>>> import numpy as np
>>> from numpy import linalg as LA
>>> np.set_printoptions(precision=2, suppress=True, linewidth=160)
>>> X = np.load("block1.npy")
>>> X
array([[3, 1, 0, 0, 3, 5, 1, 0],
       [1, 3, 1, 0, 0, 3, 5, 1],
       [0, 1, 3, 1, 0, 0, 3, 5],
       [0, 0, 1, 3, 1, 0, 0, 3],
       [3, 0, 0, 1, 3, 1, 0, 0],
       [5, 3, 0, 0, 1, 3, 1, 0],
       [1, 5, 3, 0, 0, 1, 3, 1],
       [0, 1, 5, 3, 0, 0, 1, 3]])
>>> evals, V = LA.eigh(X)
>>> vec = np.array([-2, 2, 2, -3, -3, -2, -2, -1])
>>> (np.sign(V[:, -1].round(6)) == np.sign(V[0, -1].round(6))).astype(int)
array([1, 1, 1, 1, 1, 1, 1, 1])
>>> LA.eigvalsh(X[1:, 1:])
array([-3.33, -1.79,  1.07,  1.68,  4.17,  7.26, 11.94])
>>> vec @ X @ vec
np.int64(137)
>>> np.round(vec @ X @ vec / (vec @ vec), 2), np.round(evals[0], 2), np.round(evals[-1], 2)
(np.float64(3.51), np.float64(-3.62), np.float64(12.75))
>>> Q, r_ = LA.qr(X)
>>> np.round(np.trace(Q @ Q.T), 2)
np.float64(8.0)
>>> vec = np.array([-1, 0, 2, 0, 0, -2, -2, -1])
>>> y = X @ vec
>>> y
array([-15, -16,  -5,  -1,  -5, -13,  -4,   5])
>>> np.round(LA.solve(X.T, X[0]), 2) + 0
array([1., 0., 0., 0., 0., 0., 0., 0.])
>>> np.all(LA.eigvalsh(X) > 0)
np.False_
>>> np.round(LA.eigvalsh(X).min(), 2)
np.float64(-3.62)
>>> try:
...     LA.cholesky(X)
... except LA.LinAlgError as e:
...     print("failed:", e)
... 
failed: Matrix is not positive definite
>>> np.round(LA.norm(X), 2)
np.float64(17.66)
>>> LA.rank(X)
Traceback (most recent call last):
  File "<python-input-21>", line 1, in <module>
    LA.rank(X)
    ^^^^^^^
AttributeError: module 'numpy.linalg' has no attribute 'rank'
>>> LA.matrix_rank(X)
np.int64(8)
>>> X - X[0]
array([[ 0,  0,  0,  0,  0,  0,  0,  0],
       [-2,  2,  1,  0, -3, -2,  4,  1],
       [-3,  0,  3,  1, -3, -5,  2,  5],
       [-3, -1,  1,  3, -2, -5, -1,  3],
       [ 0, -1,  0,  1,  0, -4, -1,  0],
       [ 2,  2,  0,  0, -2, -2,  0,  0],
       [-2,  4,  3,  0, -3, -4,  2,  1],
       [-3,  0,  5,  3, -3, -5,  0,  3]])
>>> np.zeros(8, 8)
Traceback (most recent call last):
  File "<python-input-24>", line 1, in <module>
    np.zeros(8, 8)
    ~~~~~~~~^^^^^^
TypeError: Cannot interpret '8' as a data type
>>> M = np.array([[8.0, 0.0, 4.0, -2.0, 6.0, 4.0, 2.0],
...     [0.0, 4.0, 0.0, 0.0, 0.0, 0.0, 0.0],
...     [4.0, 0.0, 8.0, -2.0, 6.0, 4.0, 2.0],
...     [-2.0, 0.0, -2.0, 5.0, -3.0, -2.0, -1.0],
...     [6.0, 0.0, 6.0, -3.0, 13.0, 6.0, 3.0],
...     [4.0, 0.0, 4.0, -2.0, 6.0, 8.0, 2.0],
...     [2.0, 0.0, 2.0, -1.0, 3.0, 2.0, 5.0]])
>>> # 2 blocks once reordered
>>> np.sort(LA.eigvals(M).real)
array([ 4.,  4.,  4.,  4.,  4.,  4., 27.])
>>> (LA.matrix_power((M != 0) + (M.T != 0) + np.eye(7), 7) > 0).astype(int)
array([[1, 0, 1, 1, 1, 1, 1],
       [0, 1, 0, 0, 0, 0, 0],
       [1, 0, 1, 1, 1, 1, 1],
       [1, 0, 1, 1, 1, 1, 1],
       [1, 0, 1, 1, 1, 1, 1],
       [1, 0, 1, 1, 1, 1, 1],
       [1, 0, 1, 1, 1, 1, 1]])
>>> (M != 0).astype(int)
array([[1, 0, 1, 1, 1, 1, 1],
       [0, 1, 0, 0, 0, 0, 0],
       [1, 0, 1, 1, 1, 1, 1],
       [1, 0, 1, 1, 1, 1, 1],
       [1, 0, 1, 1, 1, 1, 1],
       [1, 0, 1, 1, 1, 1, 1],
       [1, 0, 1, 1, 1, 1, 1]])
>>> round(LA.det(M), 2)
np.float64(110592.0)
>>> low = LA.cholesky(M)
>>> round(np.prod(np.diag(low)) ** 2, 2), np.round(LA.det(M), 2)
(np.float64(110592.0), np.float64(110592.0))
>>> evals, V = LA.eigh(M)
>>> vec = np.array([0, 3, 2, 3, 3, 3, 3])
>>> np.round(vec @ M @ vec / (vec @ vec), 2), np.round(evals[0], 2), round(evals[-1], 2)
(np.float64(11.37), np.float64(4.0), np.float64(27.0))
>>> np.round(V * np.abs(evals) @ V.T, 2) + 0
array([[ 8.,  0.,  4., -2.,  6.,  4.,  2.],
       [ 0.,  4.,  0.,  0.,  0.,  0.,  0.],
       [ 4.,  0.,  8., -2.,  6.,  4.,  2.],
       [-2.,  0., -2.,  5., -3., -2., -1.],
       [ 6.,  0.,  6., -3., 13.,  6.,  3.],
       [ 4.,  0.,  4., -2.,  6.,  8.,  2.],
       [ 2.,  0.,  2., -1.,  3.,  2.,  5.]])
>>> vec @ M @ vec
np.float64(557.0)
>>> W0 = np.load("layer16.npy")
>>> W0
array([[ 6.36, -2.52,  7.25, 11.51, -2.08],
       [ 6.34, -2.5 ,  7.97,  9.41, -3.45],
       [13.32, -7.74,  1.84, 13.83, -6.9 ],
       [ 9.11, -4.59,  5.07, 12.56, -3.9 ],
       [ 9.29, -4.72,  5.43, 11.14, -5.  ],
       [ 0.76,  1.68, 14.58,  0.75, -4.11],
       [ 5.27, -1.7 , 10.26,  4.67, -5.64],
       [ 6.14, -2.35, 10.15,  3.28, -7.35],
       [11.32, -6.24,  3.71, 12.24, -6.13],
       [ 6.59, -2.69,  8.83,  6.32, -5.74],
       [ 8.94, -4.45,  4.99, 13.17, -3.33],
       [ 8.12, -3.84,  5.78, 12.41, -3.08],
       [ 6.88, -2.91,  8.55,  6.59, -5.83],
       [ 6.47, -2.6 ,  9.51,  4.53, -6.83],
       [11.58, -6.43,  3.4 , 12.65, -6.1 ],
       [ 8.34, -4.  ,  5.9 , 11.61, -3.82],
       [10.88, -5.91,  3.26, 14.48, -4.23],
       [10.42, -5.56,  4.22, 12.5 , -5.13],
       [-2.  ,  3.75, 15.84,  2.47, -0.44],
       [10.34, -5.51,  4.56, 11.62, -5.65],
       [ 8.87, -4.4 ,  5.98, 10.32, -5.16],
       [ 4.56, -1.17, 11.35,  2.83, -6.21],
       [ 5.87, -2.15,  9.07,  7.04, -4.61],
       [ 9.43, -4.82,  5.4 , 10.93, -5.27],
       [ 7.15, -3.11,  7.55,  9.06, -4.43],
       [13.05, -7.53,  1.74, 14.68, -6.09],
       [ 6.59, -2.69,  6.53, 13.24, -1.13],
       [10.84, -5.88,  3.09, 15.05, -3.82],
       [ 7.32, -3.24,  6.99, 10.38, -3.71],
       [ 3.4 , -0.3 , 11.33,  5.23, -3.54]])
>>> idx = W0[:, 0] > np.median(W0[:, 0])
>>> f = W0[idx].mean(axis=0) - W0[~idx].mean(axis=0)
>>> f
array([ 5.08, -3.81, -5.43,  6.13, -0.57])
>>> idx.astype(int)
array([0, 0, 1, 1, 1, 0, 0, 0, 1, 0, 1, 1, 0, 0, 1, 1, 1, 1, 0, 1, 1, 0, 0, 1, 0, 1, 0, 1, 0, 0])
>>> ((W0 - W0.mean(axis=0)) @ f > 0).astype(int)
array([0, 0, 1, 1, 1, 0, 0, 0, 1, 0, 1, 1, 0, 0, 1, 1, 1, 1, 0, 1, 1, 0, 0, 1, 0, 1, 1, 1, 1, 0])
>>> np.argsort(-np.abs(f).round(6), kind="stable")
array([3, 2, 0, 1, 4])
>>> round(float((((W0 - W0.mean(axis=0)) @ f > 0) == idx).mean()), 2)
0.93
>>> Uu, sv, Vt = LA.svd(W0)
>>> np.argmax(sv[:-1] / (sv[1:] + 1e-6)) + 1
np.int64(3)
>>> sv.round(2) + 0
array([85.73, 30.64, 12.31,  0.  ,  0.  ])
>>> A2 = Uu[:, :3] @ np.diag(sv[:3]) @ Vt[:3]
>>> np.round(np.abs(W0 - A2).max(), 2)
np.float64(0.0)
>>> round(float(LA.norm(W0 - A2) / LA.norm(W0)), 2)
0.0
>>> LA.matrix_rank(A2)
np.int64(3)
>>> mat = np.loadtxt("data.csv", delimiter=",")
>>> mat
array([[-0.8, -0.5,  1.3,  0.3, -0.5, -0.7],
       [-1.2, -0.6, -1.1,  0.5, -0.1,  0.3],
       [15. , -1. ,  2. ,  9. ,  9. ,  7. ],
       [-0.7,  0.1,  1.1, -0.8,  0.1, -0.8],
       [ 0.6,  0.9,  0.2,  0.3,  0.8, -2. ],
       [ 1.1,  0.6, -0.2,  2.1, -0.5, -0.2],
       [ 0.8,  0.2, -0.1,  0.6,  0.2, -1.3],
       [ 0.4, -0.5, -1.1, -0.6, -0.4,  0.5],
       [ 0.6,  1.5,  0.8,  1. , -0.9,  0.6],
       [ 0.1, -0.3,  0.1,  2.3,  0.1, -0.2]])
>>> # row 2 dominates
>>> vec = np.array([2, -3, 3, 3, 2, -2])
>>> y = mat @ vec
>>> LA.solve(mat.T @ mat, mat.T @ y)
array([ 2., -3.,  3.,  3.,  2., -2.])
>>> rng = np.random.default_rng(4199)
>>> y = y + 0.1 * rng.normal(size=10)
>>> y
array([ 5.05, -3.32, 69.88,  1.03,  5.51,  5.49,  5.32, -4.71, -0.96,  9.07])
>>> b, *_ = LA.lstsq(mat, y)
>>> b
array([ 1.93, -2.98,  3.03,  3.03,  2.04, -1.96])
>>> np.round(mat.T @ (y - mat @ b), 2) + 0
array([0., 0., 0., 0., 0., 0.])
>>> b.round()
array([ 2., -3.,  3.,  3.,  2., -2.])
>>> round(float(LA.norm(y - mat @ b)), 2)
0.28
>>> def softmax(z):
...     e = np.exp(z - z.max(axis=-1, keepdims=True))
...     return e / e.sum(axis=-1, keepdims=True)
... 
>>> softmax(mat).sum(axis=1)
array([1., 1., 1., 1., 1., 1., 1., 1., 1., 1.])
>>> softmax(mat[1] + 2)
array([0.06, 0.11, 0.07, 0.32, 0.18, 0.27])
>>> S = mat @ mat.T / np.sqrt(6)
>>> softmax(S)[1] @ mat
array([-0.29, -0.2 , -0.33,  0.66, -0.14, -0.1 ])
>>> softmax(S).round(6).argmax(axis=1)
array([0, 1, 2, 3, 4, 2, 2, 7, 2, 2])
>>> vec = np.array([0, 1, 0, -2, 0, 3])
>>> y = mat @ vec
>>> b, lr = np.zeros(6), 1 / LA.norm(mat, 2) ** 2
>>> for i in range(15):
...     b -= lr * mat.T @ (mat @ b - y)
...     if i % 5 == 0: print(i, round(LA.norm(mat @ b - y), 2))
... 
0 10.87
5 9.64
10 8.57
>>> round(float(LA.cond(mat)), 2)
20.9
>>> b
array([ 0.08, -0.11, -0.11, -0.6 ,  0.03,  0.82])
>>> feats = np.loadtxt("test3.csv", delimiter=",")
>>> feats
array([[0.02, 0.09, 0.11],
       [0.09, 0.39, 0.48],
       [0.11, 0.48, 0.59]])
>>> round(float(LA.norm(feats, 2) / LA.norm(feats)), 2)
1.0
>>> LA.cond(feats) > 100
np.True_
>>> K = np.loadtxt("case2.csv", delimiter=",")
>>> K.round(2) + 0
array([[-0.12, -0.36, -0.08,  0.63,  0.67,  0.04,  0.  ],
       [ 0.  , -0.42,  0.64, -0.28,  0.14, -0.44, -0.34],
       [ 0.63, -0.5 , -0.36, -0.32,  0.1 , -0.07,  0.34],
       [ 0.27,  0.64,  0.18, -0.13,  0.56, -0.29,  0.27],
       [-0.63, -0.09, -0.26, -0.6 ,  0.37,  0.13,  0.1 ],
       [ 0.  ,  0.13, -0.59,  0.03,  0.01, -0.59, -0.54],
       [-0.35, -0.11,  0.  ,  0.2 , -0.27, -0.59,  0.63]])
>>> LA.norm(K, axis=0)
array([1., 1., 1., 1., 1., 1., 1.])
>>> np.round(K @ K.T, 2) + 0
array([[1., 0., 0., 0., 0., 0., 0.],
       [0., 1., 0., 0., 0., 0., 0.],
       [0., 0., 1., 0., 0., 0., 0.],
       [0., 0., 0., 1., 0., 0., 0.],
       [0., 0., 0., 0., 1., 0., 0.],
       [0., 0., 0., 0., 0., 1., 0.],
       [0., 0., 0., 0., 0., 0., 1.]])
>>> LA.svd(K, compute_uv=False)
array([1., 1., 1., 1., 1., 1., 1.])
>>> np.round(LA.pinv(K), 2) + 0
array([[-0.12,  0.  ,  0.63,  0.27, -0.63,  0.  , -0.35],
       [-0.36, -0.42, -0.5 ,  0.64, -0.09,  0.13, -0.11],
       [-0.08,  0.64, -0.36,  0.18, -0.26, -0.59,  0.  ],
       [ 0.63, -0.28, -0.32, -0.13, -0.6 ,  0.03,  0.2 ],
       [ 0.67,  0.14,  0.1 ,  0.56,  0.37,  0.01, -0.27],
       [ 0.04, -0.44, -0.07, -0.29,  0.13, -0.59, -0.59],
       [ 0.  , -0.34,  0.34,  0.27,  0.1 , -0.54,  0.63]])
